In [1]: import numpy as np

In [2]: np.set_printoptions(precision=2, suppress=True, linewidth=100)

In [3]: rnd = lambda a: np.round(a, 2) + 0

In [4]: feats = np.load("sample10.npy")

In [5]: print(feats)
[[ 0.62 -0.99  0.92 -0.81 -0.33 -0.98 -0.16]
 [ 0.35 -0.24  0.13 -0.39  0.02 -0.54  0.2 ]
 [ 0.85  0.97 -0.85 -0.75  0.51 -0.6   0.89]
 [ 0.81 -0.18  0.06 -0.83  0.16 -0.92  0.64]
 [-0.6  -0.87  0.66  0.48 -0.33  0.3  -0.68]
 [-0.46 -0.99  0.92  0.12 -0.49 -0.53 -0.77]
 [ 0.57 -0.57  0.34 -0.64  0.   -0.82  0.29]
 [ 0.89 -0.86  0.6  -0.92  0.02 -0.98  0.59]
 [ 0.73 -0.2   0.08 -0.74  0.12 -0.86  0.54]
 [ 0.36 -0.8   0.55 -0.49 -0.12 -0.76  0.  ]
 [ 0.94 -0.26  0.09 -0.94  0.24 -0.98  0.81]
 [ 0.35  0.86 -0.65 -0.19  0.27  0.11  0.52]
 [ 0.77  0.98 -0.87 -0.62  0.49 -0.32  0.85]
 [-0.23  0.68 -0.44  0.34  0.1   0.59  0.04]
 [ 0.89  0.69 -0.49 -0.87  0.36 -0.91  0.84]
 [-0.65  0.65 -0.4   0.72  0.    0.88 -0.35]
 [-0.8  -0.74  0.53  0.75 -0.33  0.76 -0.76]
 [-0.79  0.44 -0.23  0.82 -0.1   0.92 -0.56]
 [ 0.64 -0.87  0.64 -0.74 -0.1  -0.92  0.2 ]
 [ 0.88 -0.29  0.12 -0.89  0.18 -0.96  0.72]
 [-0.99  0.92 -0.69  0.99 -0.14  1.   -0.87]
 [-0.84 -0.68  0.48  0.81 -0.33  0.84 -0.79]
 [ 0.09 -0.89  0.67 -0.28 -0.22 -0.64 -0.27]
 [-0.93 -0.01  0.07  0.93 -0.27  0.98 -0.83]
 [ 0.05  0.41 -0.24  0.01  0.08  0.13  0.14]
 [-0.52  0.99 -0.89  0.74  0.31  0.96  0.2 ]
 [-0.9   1.   -0.98  0.97  0.4   1.   -0.06]]

In [6]: Xc = (feats - feats.mean(axis=0)) / feats.std(axis=0)

In [7]: print(np.argwhere(np.abs(Xc) > 2))
[]

In [8]: coef = np.linalg.lstsq(np.delete(Xc, 3, axis=1), Xc[:, 3])[0]

In [9]: print(rnd(1 - np.var(Xc[:, 3] - np.delete(Xc, 3, axis=1) @ coef)))
1.0

In [10]: print(np.abs(coef).argmax())
0

In [11]: W0 = np.loadtxt("x.csv", delimiter=",")

In [12]: print(W0)
[[ -5.   0.  -1.   3.   5.   5.   2.  -5.  -4.]
 [  0.   5.   4.   8.  10.  10.   7.   0.   1.]
 [ -1.   4.   3.   7.   9.   9.   6.  -1.   0.]
 [ -5.   0.  -1.   3.   5.   5.   2.  -5.  -4.]
 [-10.  -5.  -6.  -2.   0.   0.  -3. -10.  -9.]
 [ -9.  -4.  -5.  -1.   1.   1.  -2.  -9.  -8.]
 [ -9.  -4.  -5.  -1.   1.   1.  -2.  -9.  -8.]
 [ -4.   1.   0.   4.   6.   6.   3.  -4.  -3.]
 [ -2.   3.   2.   6.   8.   8.   5.  -2.  -1.]
 [ -5.   0.  -1.   3.   5.   5.   2.  -5.  -4.]
 [  0.   5.   4.   8.  10.  10.   7.   0.   1.]
 [ -7.  -2.  -3.   1.   3.   3.   0.  -7.  -6.]
 [-10.  -5.  -6.  -2.   0.   0.  -3. -10.  -9.]]

In [13]: print(np.argsort(-np.linalg.norm(W0, axis=0).round(6), kind="stable")[:3])
[0 7 4]

In [14]: print([round(float(x), 2) for x in np.linalg.svd(W0, compute_uv=False)[:3]])
[41.34, 37.94, 0.0]

In [15]: print(np.linalg.cond(W0) > 100)
True

In [16]: th = np.radians(90)

In [17]: R = np.eye(7)

In [18]: R[5, 5] = R[0, 0] = np.cos(th)

In [19]: R[5, 0], R[0, 5] = -np.sin(th), np.sin(th)

In [20]: print(rnd(R))
[[ 0.  0.  0.  0.  0.  1.  0.]
 [ 0.  1.  0.  0.  0.  0.  0.]
 [ 0.  0.  1.  0.  0.  0.  0.]
 [ 0.  0.  0.  1.  0.  0.  0.]
 [ 0.  0.  0.  0.  1.  0.  0.]
 [-1.  0.  0.  0.  0.  0.  0.]
 [ 0.  0.  0.  0.  0.  0.  1.]]

In [21]: Y = feats @ R.T

In [22]: print(rnd(np.abs(Y - feats).max(axis=0)))
[1.99 0.   0.   0.   0.   0.99 0.  ]

In [23]: print(np.allclose(feats @ feats.T, Y @ Y.T))
True

In [24]: print(np.allclose(np.linalg.norm(feats, axis=1), np.linalg.norm(Y, axis=1)))
True

In [25]: Y = W0 / np.linalg.norm(W0, axis=1, keepdims=True)

In [26]: C2 = Y @ Y.T

In [27]: print(np.argwhere(np.triu(np.abs(C2) > 0.95, 1)))
[[ 0  3]
 [ 0  7]
 [ 0  9]
 [ 1  2]
 [ 1  8]
 [ 1 10]
 [ 2  8]
 [ 2 10]
 [ 3  7]
 [ 3  9]
 [ 4  5]
 [ 4  6]
 [ 4 12]
 [ 5  6]
 [ 5 12]
 [ 6 12]
 [ 7  9]
 [ 8 10]]

In [28]: Xc = feats - feats.mean(axis=1)
---------------------------------------------------------------------------
ValueError                                Traceback (most recent call last)
Cell In[28], line 1
----> 1 Xc = feats - feats.mean(axis=1)

ValueError: operands could not be broadcast together with shapes (27,7) (27,) 

In [29]: Xc = feats - feats.mean(axis=0)

In [30]: left, sigma, Vt = np.linalg.svd(Xc, full_matrices=False)

In [31]: print((np.sign(left[:, 0]) == np.sign(left[0, 0])).astype(int))
[1 1 1 1 0 0 1 1 1 1 1 0 1 0 1 0 0 0 1 1 0 0 1 0 0 0 0]

In [32]: print(rnd(Xc.mean(axis=0)))
[0. 0. 0. 0. 0. 0. 0.]

In [33]: print(np.searchsorted(np.cumsum(sigma ** 2) / (sigma ** 2).sum(), 0.9) + 1)
2

In [34]: print(np.abs(left[:, 0]).argmax())
20

In [35]: left, sigma, Vt = np.linalg.svd(W0)

In [36]: print(rnd(sigma))
[41.34 37.94  0.    0.    0.    0.    0.    0.    0.  ]

In [37]: Y = left[:, :2] @ np.diag(sigma[:2]) @ Vt[:2]

In [38]: print(np.linalg.matrix_rank(Y))
2

In [39]: print(rnd(np.abs(W0 - Y).max()))
0.0

In [40]: print(rnd(np.linalg.norm(W0 - Y) / np.linalg.norm(W0)))
0.0
